% ipython --no-banner

In [1]: import numpy as np

In [2]: from numpy import linalg as LA

In [3]: np.set_printoptions(precision=4, suppress=True, linewidth=100, legacy="1.25")

In [4]: feats = np.load("run11.npy")

In [5]: feats
Out[5]: 
array([[-13, -13,  -1,  -9,  -8],
       [-14, -14,  -2, -10,  -9]])

In [6]: # column 1 repeats column 0

In [7]: Uu, sv, Vt = LA.svd(feats)

In [8]: np.argmax(sv[:-1] / (sv[1:] + 1e-6)) + 1
Out[8]: 1

In [9]: sv
Out[9]: array([32.566 ,  0.6756])

In [10]: other = Uu[:, :1] @ np.diag(sv[:1]) @ Vt[:1]

In [11]: round(np.abs(feats - other).max(), 4)
Out[11]: 0.4523

In [12]: round(float(LA.norm(feats - other) / LA.norm(feats)), 4)
Out[12]: 0.0207

In [13]: other
Out[13]: 
array([[-12.9028, -12.9028,  -1.4523,  -9.0859,  -8.1317],
       [-14.089 , -14.089 ,  -1.5858,  -9.9213,  -8.8794]])

In [14]: round(float(LA.norm(feats - other, 2)), 4), round(sv[1], 4)
Out[14]: (0.6756, 0.6756)

In [15]: LA.matrix_rank(other)
Out[15]: 1

In [16]: rank = LA.matrix_rank(other)

In [17]: rank
Out[17]: 1

In [18]: null = LA.svd(other)[2][rank:].T

In [19]: np.round(other @ null, 4) + 0
Out[19]: 
array([[0., 0., 0., 0.],
       [0., 0., 0., 0.]])

In [20]: np.allclose(other @ null, 0)
Out[20]: True

In [21]: null.shape
Out[21]: (5, 4)

In [22]: LA.matrix_rank(other.T @ other), LA.matrix_rank(other @ other.T)
Out[22]: (1, 1)

In [23]: np.round(LA.norm(feats, 2) / LA.norm(feats), 4)
Out[23]: 0.9998

In [24]: np.argsort(-LA.norm(feats, axis=0).round(6), kind="stable")[:3]
Out[24]: array([0, 1, 3])

In [25]: M = np.load("sample11.npy")

In [26]: M
Out[26]: 
array([[-16,   9,   1,  10],
       [  9,  14,  -1, -12],
       [  1,  -1, -10,   5],
       [ 10, -12,   5,   2]])

In [27]: vals, vecs = LA.eigh(M)

In [28]: x0 = np.array([-4, 0, 2, 2])

In [29]: vecs * np.maximum(vals, 0) @ vecs.T
Out[29]: 
array([[ 1.3604,  2.2009,  0.4447,  0.9263],
       [ 2.2009, 16.7109, -1.4932, -8.2195],
       [ 0.4447, -1.4932,  0.5177,  1.938 ],
       [ 0.9263, -8.2195,  1.938 ,  7.8127]])

In [30]: vecs * np.abs(vals) @ vecs.T
Out[30]: 
array([[18.7207, -4.5982, -0.1106, -8.1473],
       [-4.5982, 19.4218, -1.9863, -4.439 ],
       [-0.1106, -1.9863, 11.0354, -1.124 ],
       [-8.1473, -4.439 , -1.124 , 13.6255]])

In [31]: np.poly(M)
Out[31]: array([    1.,    10.,  -580., -3914., 27717.])

In [32]: np.round(LA.eigvals(M).sum().real, 4)
Out[32]: -10.0

In [33]: np.kron(np.eye(2, dtype=int), M)
Out[33]: 
array([[-16,   9,   1,  10,   0,   0,   0,   0],
       [  9,  14,  -1, -12,   0,   0,   0,   0],
       [  1,  -1, -10,   5,   0,   0,   0,   0],
       [ 10, -12,   5,   2,   0,   0,   0,   0],
       [  0,   0,   0,   0, -16,   9,   1,  10],
       [  0,   0,   0,   0,   9,  14,  -1, -12],
       [  0,   0,   0,   0,   1,  -1, -10,   5],
       [  0,   0,   0,   0,  10, -12,   5,   2]])

In [34]: hat = np.triu(np.array([[2, 3, -2, 1], [-3, -2, -3, 3], [-1, 1, -2, -1], [2, 2, -2, 3]]), 1) + np.eye(4)

In [35]: other = hat @ M @ LA.inv(hat)

In [36]: other
Out[36]: 
array([[  19.,  -16.,   13.,    8.],
       [  36., -127., -265.,   59.],
       [  -9.,   38.,   81.,  -21.],
       [  10.,  -42., -101.,   17.]])

In [37]: vals, vecs = LA.eigh(M)

In [38]: round(float(vals.sum()), 4), np.trace(M)
Out[38]: (-10.0, -10)

In [39]: np.round(vecs.T @ vecs, 4) + 0
Out[39]: 
array([[1., 0., 0., 0.],
       [0., 1., 0., 0.],
       [0., 0., 1., 0.],
       [0., 0., 0., 1.]])

In [40]: vals
Out[40]: array([-25.1347, -11.267 ,   4.4608,  21.9409])

In [41]: LA.eigvalsh(M @ M)
Out[41]: array([ 19.8985, 126.9451, 481.4037, 631.7527])

In [42]: (vals > 1e-8).sum(), (vals < -1e-8).sum()
Out[42]: (2, 2)

In [43]: LA.norm(M, axis=1)
Out[43]: array([20.9284, 20.5426, 11.2694, 16.5227])

In [44]: np.round(LA.norm(M[3], 1), 4), round(float(LA.norm(M[3], np.inf)), 4)
Out[44]: (29.0, 12.0)

In [45]: np.round(LA.norm(M) ** 2 / LA.norm(M, 2) ** 2, 4)
Out[45]: 1.9945

In [46]: M[3] @ M[2]
Out[46]: -18

In [47]: round(LA.norm(M, 1), 4), round(float(LA.norm(M, np.inf)), 4)
Out[47]: (36.0, 36.0)

In [48]: X = np.vander(np.arange(7) - 1, 4, increasing=True)

In [49]: X
Out[49]: 
array([[  1,  -1,   1,  -1],
       [  1,   0,   0,   0],
       [  1,   1,   1,   1],
       [  1,   2,   4,   8],
       [  1,   3,   9,  27],
       [  1,   4,  16,  64],
       [  1,   5,  25, 125]])

In [50]: # column 3 dominates

In [51]: x0 = np.array([7, 3, 1, 3])

In [52]: y = X @ x0

In [53]: np.round(LA.pinv(X) @ X, 4) + 0
Out[53]: 
array([[1., 0., 0., 0.],
       [0., 1., 0., 0.],
       [0., 0., 1., 0.],
       [0., 0., 0., 1.]])

In [54]: y
Out[54]: array([  2,   7,  14,  41, 106, 227, 422])

In [55]: LA.lstsq(X, y)[0]
Out[55]: array([7., 3., 1., 3.])

In [56]: LA.solve(X.T @ X, X.T @ y)
Out[56]: array([7., 3., 1., 3.])

In [57]: rng = np.random.default_rng(803)

In [58]: y = y + 0.02 * rng.normal(size=7)

In [59]: y
Out[59]: array([  1.994 ,   6.9976,  13.9949,  40.9856, 106.005 , 226.9872, 421.9954])

In [60]: coef, *_ = LA.lstsq(X, y)

In [61]: np.round(LA.norm(y - X @ coef), 4)
Out[61]: 0.0159

In [62]: np.round(X.T @ (y - X @ coef), 4) + 0
Out[62]: array([0., 0., 0., 0.])

In [63]: coef
Out[63]: array([6.995 , 2.9998, 0.9998, 3.    ])

In [64]: coef.round()
Out[64]: array([7., 3., 1., 3.])

In [65]: Uu, sv, Vt = LA.svd(X)

In [66]: sv
Out[66]: array([146.6993,   5.8007,   1.7429,   1.2715])

In [67]: other = Uu[:, :1] @ np.diag(sv[:1]) @ Vt[:1]

In [68]: round(float(LA.norm(X - other) / LA.norm(X)), 4)
Out[68]: 0.0422

In [69]: round(np.abs(X - other).max(), 4)
Out[69]: 3.0106

In [70]: x0 = np.array([1, 1, -2, -1])

In [71]: y = X @ x0

In [72]: coef, lr = np.zeros(4), 1 / LA.norm(X, 2) ** 2

In [73]: for i in range(60):
    ...:     coef -= lr * X.T @ (X @ coef - y)
    ...:     if i % 10 == 0: print(i, round(LA.norm(X @ coef - y), 4))
    ...: 
0 5.0781
10 5.0221
20 4.9671
30 4.9132
40 4.8603
50 4.8085

In [74]: np.round(LA.cond(X), 4)
Out[74]: 115.3764

In [75]: hat = X @ LA.solve(X.T @ X, X.T)

In [76]: np.round(LA.eigvalsh(hat), 4) + 0
Out[76]: array([0., 0., 0., 1., 1., 1., 1.])

In [77]: np.diag(hat)
Out[77]: array([0.9286, 0.4524, 0.4524, 0.3333, 0.4524, 0.4524, 0.9286])

In [78]: W0 = np.load("a.npy")

In [79]: W0
Out[79]: 
array([[ 36, -11,  -3],
       [-11,  63,   4],
       [ -3,   4,   7]])

In [80]: # equal to its transpose

In [81]: np.round(LA.eigvals(W0).sum().real, 4)
Out[81]: 106.0

In [82]: np.round(LA.det(W0.T), 4)
Out[82]: 14150.0

In [83]: np.round(LA.det(2 * W0), 4), np.round(LA.det(W0), 4)
Out[83]: (113200.0, 14150.0)

In [84]: LA.eigvals(W0)
Out[84]: array([67.2925, 32.1714,  6.5361])

In [85]: np.einsum("ij,ji->", W0, W0)
Out[85]: 5606

In [86]: other = LA.inv(W0)

In [87]: round(LA.det(W0) * LA.det(other), 4)
Out[87]: 1.0

In [88]: np.round(LA.slogdet(W0)[0], 4)
Out[88]: 1.0

In [89]: np.round(W0 @ other, 4) + 0
Out[89]: 
array([[1., 0., 0.],
       [0., 1., 0.],
       [0., 0., 1.]])

In [90]: (np.abs(other) > 1e-9).astype(int)
Out[90]: 
array([[1, 1, 1],
       [1, 1, 1],
       [1, 1, 1]])

In [91]: np.allclose(other, W0.T)
Out[91]: False

In [92]: C = 10 * np.array([[-0.4, -1.1, -0.4], [-0.5, -0.2, 1.6], [-0.5, -0.8, -0.3]])

In [93]: z = rng.integers(0, 3, 15)

In [94]: F = C[z] + rng.normal(size=(15, 3))

In [95]: F
Out[95]: 
array([[ -5.262 ,  -9.264 ,  -2.731 ],
       [ -4.4848,  -2.4784,  15.2159],
       [ -4.4459, -10.756 ,  -4.5625],
       [ -6.0169,  -2.6469,  14.6085],
       [ -3.6139, -11.048 ,  -2.6923],
       [ -6.1912,  -2.8414,  17.3008],
       [ -5.3109,  -1.9505,  16.7156],
       [ -4.4667,  -8.5487,  -2.8926],
       [ -5.8952,  -8.2862,  -3.5458],
       [ -4.7247,  -8.4258,  -4.0439],
       [ -5.8491,  -1.567 ,  15.4266],
       [ -5.8619,  -6.8269,  -2.3238],
       [ -5.2367,  -2.7051,  16.9804],
       [ -5.118 ,  -8.48  ,  -1.5671],
       [ -5.7701,  -0.9108,  16.1381]])

In [96]: x0 = np.array([6, 6, 4])

In [97]: y = F @ x0

In [98]: LA.solve(F.T @ F, F.T @ y)
Out[98]: array([6., 6., 4.])

In [99]: y = y + 0.1 * rng.normal(size=15)

In [100]: y
Out[100]: 
array([ -98.1066,   19.1722, -109.4522,    6.5771,  -98.7176,   15.0505,   23.4126,  -89.5836,
        -99.4242,  -95.0785,   17.077 ,  -85.3216,   20.2953,  -87.9095,   24.3556])

In [101]: coef, *_ = LA.lstsq(F, y)

In [102]: coef
Out[102]: array([6.0208, 5.9866, 4.0068])

In [103]: np.round(F.T @ (y - F @ coef), 4) + 0
Out[103]: array([0., 0., 0.])

In [104]: [round(float(LA.norm(LA.solve(F.T @ F + lam * np.eye(3), F.T @ y))), 2) for lam in (0, 1, 10, 100)]
Out[104]: [9.39, 9.33, 9.02, 8.11]

In [105]: other = F / np.sqrt((F ** 2).mean(axis=1, keepdims=True))

In [106]: LA.matrix_rank(other) == LA.matrix_rank(F)
Out[106]: True

In [107]: LA.norm(other, axis=1)
Out[107]: 
array([1.7321, 1.7321, 1.7321, 1.7321, 1.7321, 1.7321, 1.7321, 1.7321, 1.7321, 1.7321, 1.7321,
       1.7321, 1.7321, 1.7321, 1.7321])

In [108]: round(LA.norm(F, 2), 4)
Out[108]: 45.4382

In [109]: LA.norm(F, axis=0)
Out[109]: array([20.3932, 26.2765, 43.4867])

In [110]: np.round(LA.norm(F) ** 2 / LA.norm(F, 2) ** 2, 4)
Out[110]: 1.4518

In [111]: np.round(LA.norm(F, 1), 4), round(LA.norm(F, np.inf), 4)
Out[111]: (136.745, 26.3335)

In [112]: round(float(LA.norm(F, "nuc")), 4)
Out[112]: 79.4339

In [113]: def softmax(z):
     ...:     e = np.exp(z - z.max(axis=-1, keepdims=True))
     ...:     return e / e.sum(axis=-1, keepdims=True)
     ...: 

In [114]: np.round(softmax(F[3]), 4) + 0
Out[114]: array([0., 0., 1.])

In [115]: np.round(softmax(10 * F[3]), 4) + 0
Out[115]: array([0., 0., 1.])

In [116]: S = F @ F.T / np.sqrt(3)

In [117]: softmax(S)[3] @ F
Out[117]: array([-6.1893, -2.8411, 17.3002])

In [118]: softmax(S).round(6).argmax(axis=1)
Out[118]: array([2, 5, 2, 5, 2, 5, 5, 2, 2, 2, 5, 2, 5, 2, 5])

In [119]: Uu, sv, Vt = LA.svd(F, full_matrices=False)

In [120]: np.round(Uu.T @ F @ Vt.T, 4) + 0
Out[120]: 
array([[45.4382,  0.    ,  0.    ],
       [ 0.    , 30.3197,  0.    ],
       [ 0.    ,  0.    ,  3.676 ]])

In [121]: sv / sv[0]
Out[121]: array([1.    , 0.6673, 0.0809])

In [122]: other = np.array([[2, 2, 3, -2],
     ...:     [-3, 1, 0, 3],
     ...:     [-3, -3, 1, 2],
     ...:     [-3, 0, 0, 3],
     ...:     [0, 0, 2, 2],
     ...:     [1, 2, -3, -1]])

In [123]: arr = other.T @ other

In [124]: arr
Out[124]: 
array([[ 32,  12,   0, -29],
       [ 12,  18,  -3,  -9],
       [  0,  -3,  23,   3],
       [-29,  -9,   3,  31]])

In [125]: # symmetric, so the eigenvalues are real

In [126]: round(float(LA.norm(arr) ** 2 / LA.norm(arr, 2) ** 2), 4)
Out[126]: 1.1707

In [127]: round(float(LA.norm(arr[0] - arr[3])), 4)
Out[127]: 88.1533

In [128]: round(LA.norm(arr, "nuc"), 4)
Out[128]: 104.0

In [129]: LA.norm(arr, axis=0)
Out[129]: array([44.8219, 23.622 , 23.388 , 43.4971])

In [130]: arr[0] @ arr[3]
Out[130]: -1935

In [131]: vals, vecs = LA.eigh(arr)

In [132]: vals.sum(), np.trace(arr)
Out[132]: (104.0, 104)

In [133]: vals
Out[133]: array([ 1.8616, 13.3076, 23.4394, 65.3914])

In [134]: (vals > 1e-8).sum(), (vals < -1e-8).sum()
Out[134]: (4, 0)

In [135]: np.round(vecs.T @ arr @ vecs, 4) + 0
Out[135]: 
array([[ 1.8616,  0.    ,  0.    ,  0.    ],
       [ 0.    , 13.3076,  0.    ,  0.    ],
       [ 0.    ,  0.    , 23.4394,  0.    ],
       [ 0.    ,  0.    ,  0.    , 65.3914]])

In [136]: np.round(vecs.T @ vecs, 4) + 0
Out[136]: 
array([[1., 0., 0., 0.],
       [0., 1., 0., 0.],
       [0., 0., 1., 0.],
       [0., 0., 0., 1.]])

In [137]: np.abs(vecs[:, -1]).round(6).argmax()
Out[137]: 0

In [138]: np.round(vecs @ np.diag(vals) @ vecs.T, 4) + 0
Out[138]: 
array([[ 32.,  12.,   0., -29.],
       [ 12.,  18.,  -3.,  -9.],
       [  0.,  -3.,  23.,   3.],
       [-29.,  -9.,   3.,  31.]])
